$ ipython --no-banner

In [1]: import numpy as np

In [2]: np.set_printoptions(precision=2, suppress=True, linewidth=200)

In [3]: def tidy(a):
   ...:     return np.round(a, 2) + 0
   ...: 

In [4]: W0 = np.loadtxt("x.csv", delimiter=",")

In [5]: tidy(W0)
Out[5]: 
array([[-0.63, -0.32,  0.63, -0.32],
       [ 0.23, -0.95, -0.2 ,  0.11],
       [-0.4 , -0.02, -0.71, -0.58],
       [-0.63, -0.01, -0.25,  0.74]])

In [6]: # columns are unit length and at right angles

In [7]: rng = np.random.default_rng(56)

In [8]: labels = rng.permutation(4)

In [9]: labels
Out[9]: array([0, 3, 1, 2])

In [10]: other = W0[labels][:, labels]

In [11]: tidy(np.sort(np.abs(np.linalg.eigvals(other))))
Out[11]: array([1., 1., 1., 1.])

In [12]: x0 = np.array([0, 3, 3, 3])

In [13]: rhs = W0 @ x0

In [14]: beta, lr = np.zeros(4), 1 / np.linalg.norm(W0, 2) ** 2

In [15]: for i in range(3):
    ...:     beta -= lr * W0.T @ (W0 @ beta - rhs)
    ...:     if i % 1 == 0: print(i, round(np.linalg.norm(W0 @ beta - rhs), 2))
    ...: 
0 0.0
1 0.0
2 0.0

In [16]: tidy(beta)
Out[16]: array([0., 3., 3., 3.])

In [17]: tidy(W0.sum(axis=0))
Out[17]: array([-1.43, -1.3 , -0.53, -0.06])

In [18]: tidy(np.diff(W0, axis=0))
Out[18]: 
array([[ 0.86, -0.62, -0.83,  0.44],
       [-0.63,  0.93, -0.51, -0.7 ],
       [-0.23,  0.01,  0.45,  1.32]])

In [19]: tidy(W0.sum(axis=1))
Out[19]: array([-0.64, -0.8 , -1.71, -0.16])

In [20]: tidy(np.abs(W0).max())
Out[20]: np.float64(0.95)

In [21]: tidy(W0 - W0[0])
Out[21]: 
array([[ 0.  ,  0.  ,  0.  ,  0.  ],
       [ 0.86, -0.62, -0.83,  0.44],
       [ 0.23,  0.3 , -1.34, -0.26],
       [ 0.  ,  0.31, -0.88,  1.06]])

In [22]: W0[:, 4]
Traceback (most recent call last):
  Cell In[22], line 1
    W0[:, 4]
IndexError: index 4 is out of bounds for axis 1 with size 4


In [23]: arr = np.loadtxt("run1.csv", delimiter=",")

In [24]: arr
Out[24]: 
array([[2., 1., 0.],
       [0., 2., 1.],
       [0., 0., 2.]])

In [25]: # triangular

In [26]: labels = rng.permutation(4)

In [27]: other = W0[:, labels] * rng.choice([-1, 1], 4)

In [28]: tidy(other)
Out[28]: 
array([[-0.63,  0.63,  0.32, -0.32],
       [ 0.23, -0.2 ,  0.95,  0.11],
       [-0.4 , -0.71,  0.02, -0.58],
       [-0.63, -0.25,  0.01,  0.74]])

In [29]: U, _, VT = np.linalg.svd(W0.T @ other)

In [30]: tidy(U @ VT)
Out[30]: 
array([[ 1.,  0.,  0.,  0.],
       [ 0.,  0., -1.,  0.],
       [ 0.,  1.,  0.,  0.],
       [ 0.,  0.,  0.,  1.]])

In [31]: labels
Out[31]: array([0, 2, 1, 3])
